$ ipython --no-banner

In [1]: import numpy as np

In [2]: import numpy.linalg as la

In [3]: np.set_printoptions(precision=2, suppress=True, linewidth=120)

In [4]: tidy = lambda a: np.round(a, 2) + 0

In [5]: feats = np.array([[2, 4, 7, 3, 1, 6, 5],
   ...:     [8, 4, 0, 7, 7, 0, 5],
   ...:     [8, 5, 4, 9, 4, 3, 6],
   ...:     [9, 2, 9, 0, 3, 0, 6],
   ...:     [8, 7, 9, 1, 1, 2, 0],
   ...:     [0, 7, 2, 9, 4, 0, 5],
   ...:     [2, 3, 6, 4, 9, 3, 7]])

In [6]: u = np.array([7, 0, 2])

In [7]: np.cross(feats[1, :3], feats[0, :3])
Out[7]: array([ 28, -56,  24])

In [8]: q, Rm = la.qr(feats)

In [9]: print(tidy(q.T @ q))
[[1. 0. 0. 0. 0. 0. 0.]
 [0. 1. 0. 0. 0. 0. 0.]
 [0. 0. 1. 0. 0. 0. 0.]
 [0. 0. 0. 1. 0. 0. 0.]
 [0. 0. 0. 0. 1. 0. 0.]
 [0. 0. 0. 0. 0. 1. 0.]
 [0. 0. 0. 0. 0. 0. 1.]]

In [10]: np.trace(q @ q.T)
Out[10]: np.float64(7.0)

In [11]: tidy(abs(Rm[0, 0])), tidy(la.norm(feats[:, 0]))
Out[11]: (np.float64(16.76), np.float64(16.76))

In [12]: left, sigma, Vt = la.svd(feats, full_matrices=False)

In [13]: tidy(np.sqrt((sigma ** 2).sum())), tidy(la.norm(feats))
Out[13]: (np.float64(37.15), np.float64(37.15))

In [14]: np.allclose(left * sigma @ Vt, feats)
Out[14]: True

In [15]: tidy(left.T @ left)
Out[15]: 
array([[1., 0., 0., 0., 0., 0., 0.],
       [0., 1., 0., 0., 0., 0., 0.],
       [0., 0., 1., 0., 0., 0., 0.],
       [0., 0., 0., 1., 0., 0., 0.],
       [0., 0., 0., 0., 1., 0., 0.],
       [0., 0., 0., 0., 0., 1., 0.],
       [0., 0., 0., 0., 0., 0., 1.]])

In [16]: tidy(left.T @ feats @ Vt.T)
Out[16]: 
array([[31.99,  0.  ,  0.  ,  0.  ,  0.  ,  0.  ,  0.  ],
       [ 0.  , 13.31,  0.  ,  0.  ,  0.  ,  0.  ,  0.  ],
       [ 0.  ,  0.  ,  8.9 ,  0.  ,  0.  ,  0.  ,  0.  ],
       [ 0.  ,  0.  ,  0.  ,  7.92,  0.  ,  0.  ,  0.  ],
       [ 0.  ,  0.  ,  0.  ,  0.  ,  4.82,  0.  ,  0.  ],
       [ 0.  ,  0.  ,  0.  ,  0.  ,  0.  ,  3.63,  0.  ],
       [ 0.  ,  0.  ,  0.  ,  0.  ,  0.  ,  0.  ,  1.04]])

In [17]: print(tidy(sigma))
[31.99 13.31  8.9   7.92  4.82  3.63  1.04]
